$ python -q
>>> import numpy as np
>>> np.set_printoptions(precision=3, suppress=True, linewidth=200, legacy="1.25")
>>> tidy = lambda a: np.round(a, 3) + 0
>>> Y = np.array([[1, 0, 1, 2],
...     [0, 1, 1, 3],
...     [0, 0, 0, 3],
...     [3, 3, 3, 2],
...     [0, 2, 1, 0],
...     [2, 0, 0, 3],
...     [3, 2, 0, 3],
...     [2, 0, 2, 2],
...     [1, 0, 0, 2],
...     [0, 2, 1, 0]])
>>> basis = np.array([[2, 4, -4, -2, -3, 5],
...     [-5, 4, -4, -1, 3, 2],
...     [1, -2, -2, -4, 2, 4],
...     [-2, 5, -4, -5, 4, 2]])
>>> rng = np.random.default_rng(94467)
>>> mat = Y @ basis + 0.1 * rng.normal(size=(10, 6))
>>> tidy(mat)
array([[ -0.887,  12.077, -14.034, -15.973,   6.66 ,  12.931],
       [ -9.839,  17.163, -17.841, -19.916,  16.861,  11.861],
       [ -5.861,  14.956, -12.172, -14.94 ,  11.986,   5.969],
       [ -9.878,  27.857, -38.107, -30.82 ,  14.141,  37.101],
       [ -8.842,   6.078,  -9.92 ,  -5.946,   7.962,   7.99 ],
       [ -2.002,  22.962, -20.019, -19.16 ,   5.993,  15.999],
       [-10.005,  35.04 , -32.098, -22.938,   9.038,  25.105],
       [  2.042,  13.947, -19.967, -22.01 ,   5.984,  21.972],
       [ -1.985,  13.88 , -12.03 , -11.962,   5.124,   9.079],
       [ -9.123,   5.955,  -9.884,  -5.922,   8.036,   7.976]])
>>> w1 = np.array([[0, 1, -2, 1, -2],
...     [-1, -1, -2, 0, 0],
...     [3, 1, 2, -3, -1],
...     [-2, -2, 3, 1, 0],
...     [1, -2, -2, 1, 2],
...     [-3, -1, 3, 2, 0]])
>>> b = np.array([1, 3, 2, 0, 3])
>>> hid = np.maximum(mat @ w1 + b, 0)
>>> np.linalg.matrix_rank(hid)
2
>>> (hid > 0).mean(axis=0)
array([0., 0., 0., 1., 1.])
>>> basis = np.array([[4, 7, -9], [2, 2, 1], [-6, 9, -1], [3, -8, 2], [-2, 0, -1]])
>>> (hid @ basis).round(6).argmax(axis=1)
array([0, 2, 2, 0, 2, 0, 0, 0, 0, 2])
>>> w1 @ basis
array([[ 21, -24,   7],
       [  6, -27,  10],
       [ -5,  65, -33],
       [-27,   1,  15],
       [ 11, -23,  -9],
       [-26, -12,  27]])
